In [1]: import numpy as np

In [2]: np.set_printoptions(suppress=True, linewidth=200)

In [3]: rd = lambda a: np.round(a, 4) + 0

In [4]: K = np.load("block3.npy")

In [5]: print(K)
[[0 1 1 0 0]
 [1 0 1 0 0]
 [1 1 0 0 0]
 [0 0 0 0 0]
 [0 0 0 0 0]]

In [6]: left, sigma, Vh = np.linalg.svd(K)

In [7]: V = Vh[:(sigma > 1e-8).sum()]

In [8]: rng = np.random.default_rng(75)

In [9]: vec = K[3] + 3 * K[1] + rng.integers(2) * np.eye(5)[0]

In [10]: print(vec)
[4. 0. 3. 0. 0.]

In [11]: print(np.linalg.matrix_rank(np.vstack([K, vec])))
3

In [12]: print(rd(np.linalg.norm(vec - V.T @ V @ vec)))
0.0

In [13]: ev, V = np.linalg.eigh(K)

In [14]: print(np.abs(V[:, -1]).round(6).argmax())
0

In [15]: print(ev.sum(), np.trace(K))
0.0 0

In [16]: print(rd(np.linalg.eigvalsh(K @ K)))
[0. 0. 1. 1. 4.]

In [17]: print((ev > 1e-8).sum(), (ev < -1e-8).sum())
1 2

In [18]: print(rd(np.linalg.eigvalsh(K + 4 * np.eye(5))))
[3. 3. 4. 4. 6.]

In [19]: print(rd(V @ np.diag(ev) @ V.T))
[[0. 1. 1. 0. 0.]
 [1. 0. 1. 0. 0.]
 [1. 1. 0. 0. 0.]
 [0. 0. 0. 0. 0.]
 [0. 0. 0. 0. 0.]]

In [20]: left, sigma, Vh = np.linalg.svd(K)

In [21]: print(np.argmax(sigma[:-1] / (sigma[1:] + 1e-6)) + 1)
3

In [22]: Y = left[:, :3] @ np.diag(sigma[:3]) @ Vh[:3]

In [23]: print(np.linalg.matrix_rank(K, rtol=0.05))
3

In [24]: print(rd(np.linalg.norm(K - Y) / np.linalg.norm(K)))
0.0

In [25]: print(rd(Y))
[[0. 1. 1. 0. 0.]
 [1. 0. 1. 0. 0.]
 [1. 1. 0. 0. 0.]
 [0. 0. 0. 0. 0.]
 [0. 0. 0. 0. 0.]]

In [26]: print(rd(np.linalg.norm(K - Y, 2)), sigma[3])
0.0 0.0
